>>> import numpy as np
>>> import numpy.linalg as la
>>> np.set_printoptions(precision=1, suppress=True, linewidth=120, sign=" ")
>>> feats = np.load("data.npy")
>>> feats
array([[ 3,  0,  2,  0,  0],
       [ 0,  3,  0, -1,  0],
       [ 3,  0,  3,  0,  0],
       [ 0,  0,  0,  3,  1],
       [ 0,  1,  0,  1,  1]])
>>> # 2 blocks once reordered
>>> np.einsum("ij,ji->", feats, feats)
np.int64(51)
>>> np.round(la.eigvals(feats).sum().real, 1)
np.float64(13.0)
>>> round(la.det(2 * feats), 1), round(la.det(feats), 1)
(np.float64(480.0), np.float64(15.0))
>>> round(float(la.det(feats.T)), 1)
15.0
>>> np.kron(np.eye(2, dtype=int), feats)
array([[ 3,  0,  2,  0,  0,  0,  0,  0,  0,  0],
       [ 0,  3,  0, -1,  0,  0,  0,  0,  0,  0],
       [ 3,  0,  3,  0,  0,  0,  0,  0,  0,  0],
       [ 0,  0,  0,  3,  1,  0,  0,  0,  0,  0],
       [ 0,  1,  0,  1,  1,  0,  0,  0,  0,  0],
       [ 0,  0,  0,  0,  0,  3,  0,  2,  0,  0],
       [ 0,  0,  0,  0,  0,  0,  3,  0, -1,  0],
       [ 0,  0,  0,  0,  0,  3,  0,  3,  0,  0],
       [ 0,  0,  0,  0,  0,  0,  0,  0,  3,  1],
       [ 0,  0,  0,  0,  0,  0,  1,  0,  1,  1]])
>>> round(la.det(feats), 1)
np.float64(15.0)
>>> (la.matrix_power((feats != 0) + (feats.T != 0) + np.eye(5), 5) > 0).astype(int)
array([[ 1,  0,  1,  0,  0],
       [ 0,  1,  0,  1,  1],
       [ 1,  0,  1,  0,  0],
       [ 0,  1,  0,  1,  1],
       [ 0,  1,  0,  1,  1]])
>>> feats @ feats
array([[15,  0, 12,  0,  0],
       [ 0,  9,  0, -6, -1],
       [18,  0, 15,  0,  0],
       [ 0,  1,  0, 10,  4],
       [ 0,  4,  0,  3,  2]])
>>> (feats != 0).astype(int)
array([[ 1,  0,  1,  0,  0],
       [ 0,  1,  0,  1,  0],
       [ 1,  0,  1,  0,  0],
       [ 0,  0,  0,  1,  1],
       [ 0,  1,  0,  1,  1]])
